% python3 -q
>>> import numpy as np
>>> np.set_printoptions(precision=3, suppress=True, linewidth=120, sign=" ")
>>> data = np.array([[0.4, -0.2, -0.2, -0.4, 2.4, 0.8, 1.4, -0.6, -0.4, 1.3, 0.3, -0.3],
...     [1.9, -0.1, 0.3, -0.3, 2.3, 1.4, -0.1, 1.2, -1.9, -0.9, -1.0, 2.1],
...     [0.2, 0.3, -0.1, 0.3, 1.2, 1.0, -0.1, 1.4, 0.5, 0.5, -1.4, -0.2],
...     [0.6, 1.2, 0.1, -0.6, -0.6, -1.0, 0.1, 0.4, -0.5, 0.9, -0.1, -0.3],
...     [-0.7, -1.0, 0.8, -2.2, 0.3, -0.2, 0.5, -0.2, 0.5, 0.4, -0.5, 0.8],
...     [-0.1, -0.4, -0.9, -1.3, 0.1, -0.9, -0.1, 1.9, -0.1, -0.7, -1.1, 1.4],
...     [-0.9, 0.1, -1.0, -1.0, -3.0, -0.4, -1.7, 0.0, -0.8, 0.4, 1.1, 0.7],
...     [0.0, 1.1, -1.0, -0.6, 2.2, 0.2, -1.1, 0.8, 1.2, 0.8, -0.8, 0.3],
...     [-0.1, -1.7, -0.1, -0.2, -0.4, 0.3, 1.3, -1.0, 1.3, -1.2, 0.5, 0.2]])
>>> data[:, 5] *= 10
>>> data
array([[  0.4,  -0.2,  -0.2,  -0.4,   2.4,   8. ,   1.4,  -0.6,  -0.4,   1.3,   0.3,  -0.3],
       [  1.9,  -0.1,   0.3,  -0.3,   2.3,  14. ,  -0.1,   1.2,  -1.9,  -0.9,  -1. ,   2.1],
       [  0.2,   0.3,  -0.1,   0.3,   1.2,  10. ,  -0.1,   1.4,   0.5,   0.5,  -1.4,  -0.2],
       [  0.6,   1.2,   0.1,  -0.6,  -0.6, -10. ,   0.1,   0.4,  -0.5,   0.9,  -0.1,  -0.3],
       [ -0.7,  -1. ,   0.8,  -2.2,   0.3,  -2. ,   0.5,  -0.2,   0.5,   0.4,  -0.5,   0.8],
       [ -0.1,  -0.4,  -0.9,  -1.3,   0.1,  -9. ,  -0.1,   1.9,  -0.1,  -0.7,  -1.1,   1.4],
       [ -0.9,   0.1,  -1. ,  -1. ,  -3. ,  -4. ,  -1.7,   0. ,  -0.8,   0.4,   1.1,   0.7],
       [  0. ,   1.1,  -1. ,  -0.6,   2.2,   2. ,  -1.1,   0.8,   1.2,   0.8,  -0.8,   0.3],
       [ -0.1,  -1.7,  -0.1,  -0.2,  -0.4,   3. ,   1.3,  -1. ,   1.3,  -1.2,   0.5,   0.2]])
>>> A2 = data / np.linalg.norm(data, axis=1, keepdims=True)
>>> C2 = A2 @ A2.T
>>> np.linalg.norm(A2, axis=1)
array([ 1.,  1.,  1.,  1.,  1.,  1.,  1.,  1.,  1.])
>>> C2[7]
array([ 0.57 ,  0.548,  0.634, -0.475, -0.215, -0.374, -0.534,  1.   ,  0.088])
>>> round(float(np.degrees(np.arccos(np.clip(C2[7, 3], -1, 1)))), 3)
118.382
>>> (np.abs(C2) > 0.9).astype(int)
array([[ 1,  1,  1,  1,  0,  0,  0,  0,  0],
       [ 1,  1,  1,  1,  0,  0,  0,  0,  0],
       [ 1,  1,  1,  1,  0,  0,  0,  0,  0],
       [ 1,  1,  1,  1,  0,  1,  0,  0,  0],
       [ 0,  0,  0,  0,  1,  0,  0,  0,  0],
       [ 0,  0,  0,  1,  0,  1,  0,  0,  0],
       [ 0,  0,  0,  0,  0,  0,  1,  0,  0],
       [ 0,  0,  0,  0,  0,  0,  0,  1,  0],
       [ 0,  0,  0,  0,  0,  0,  0,  0,  1]])
